$ python -q
>>> import numpy as np
>>> np.set_printoptions(suppress=True, linewidth=100)
>>> rd = lambda a: np.round(a, 3) + 0
>>> M = np.load("dump.npy")
>>> M
array([[-0.333, -0.643, -0.51 ],
       [-0.4  , -0.9  , -0.7  ],
       [-1.4  ,  0.3  , -1.4  ],
       [ 1.1  ,  0.4  , -0.2  ],
       [ 0.7  ,  0.9  ,  1.4  ],
       [-1.   ,  2.2  ,  1.1  ]])
>>> def softmax(z):
...     e = np.exp(z - z.max(axis=-1, keepdims=True))
...     return e / e.sum(axis=-1, keepdims=True)
... 
>>> rd(softmax(M[4] + 5))
array([0.236, 0.288, 0.475])
>>> rd(softmax(10 * M[4]))
array([0.001, 0.007, 0.992])
>>> S = M @ M.T / np.sqrt(3)
>>> rd(softmax(S)[4] @ M)
array([0.052, 1.216, 0.966])
>>> x0 = np.array([-3, 0, 1])
>>> target = M @ x0
>>> c, lr = np.zeros(3), 1 / np.linalg.norm(M, 2) ** 2
>>> for i in range(30):
...     c -= lr * M.T @ (M @ c - target)
...     if i % 10 == 0: print(i, round(np.linalg.norm(M @ c - target), 3))
... 
0 3.161
10 0.712
20 0.25
>>> rd(np.linalg.cond(M))
np.float64(3.174)
>>> rd(c)
array([-2.953,  0.051,  0.936])
>>> other = np.c_[M[:, :2] @ np.array([[0, 3], [2, 2]]), np.array([-3, 2, -2, -1, 2, -2])]
>>> rd(other)
array([[-1.286, -2.285, -3.   ],
       [-1.8  , -3.   ,  2.   ],
       [ 0.6  , -3.6  , -2.   ],
       [ 0.8  ,  4.1  , -1.   ],
       [ 1.8  ,  3.9  ,  2.   ],
       [ 4.4  ,  1.4  , -2.   ]])
>>> np.linalg.matrix_rank(np.c_[M, other])
np.int64(4)
>>> np.linalg.matrix_rank(other)
np.int64(3)
>>> rd(np.linalg.norm(M, 2))
np.float64(3.283)
>>> M[1] @ M[5]
np.float64(-2.35)
>>> rd(np.linalg.norm(M[1] - M[5]))
np.float64(3.635)
>>> F = np.load("m.npy")
>>> F
array([[-1.881, -0.375, -1.911,  0.563,  1.257],
       [-3.229, -0.965,  2.42 , -2.999,  1.665],
       [-1.038, -0.256, -2.063, -1.949,  2.656],
       [ 2.093, -3.137, -1.919,  0.023, -0.339],
       [-0.118,  0.804, -1.08 , -5.168,  2.84 ],
       [ 4.889, -1.18 , -2.376,  3.666, -0.674],
       [ 3.468,  0.753, -0.749,  1.208, -1.152],
       [ 2.462,  1.337,  0.621,  2.676, -0.433],
       [-0.792, -2.826,  1.344, -3.026, -2.736],
       [ 5.122, -1.476,  0.075, -0.704,  1.425],
       [ 2.908, -2.193, -0.083,  3.585,  6.98 ],
       [ 2.836, -1.268, -0.908, -0.846,  2.959],
       [-6.514,  2.115, -1.508, -0.675, -0.858],
       [ 5.02 ,  1.92 ,  3.785, -1.75 , -0.483],
       [ 0.864,  1.99 ,  3.101,  1.218, -3.36 ],
       [ 2.119, -0.028, -0.549,  3.192,  1.99 ],
       [-2.125, -4.339,  1.43 , -1.363, -2.52 ],
       [ 5.869,  1.791, -0.657, -3.127, -1.433],
       [-1.17 ,  1.022,  1.349,  0.217,  3.611],
       [-0.025, -0.088, -0.244,  3.074, -1.831]])
>>> Ac = F - F.mean(axis=0)
>>> U, sv, VT = np.linalg.svd(Ac, full_matrices=False)
>>> rd(sv ** 2 / (sv ** 2).sum())
array([0.375, 0.237, 0.186, 0.116, 0.085])
>>> np.abs(U[:, 0]).argmax()
np.int64(12)
>>> np.linalg.matrix_rank(Ac)
np.int64(5)
>>> rd(Ac.mean(axis=0))
array([0., 0., 0., 0., 0.])
>>> x0 = np.array([7, 7, 4, 8, 1])
>>> np.sign((F @ x0).round(6))
array([-1., -1., -1., -1., -1.,  1.,  1.,  1., -1.,  1.,  1.,  1., -1.,  1.,  1.,  1., -1.,  1.,
        1.,  1.])
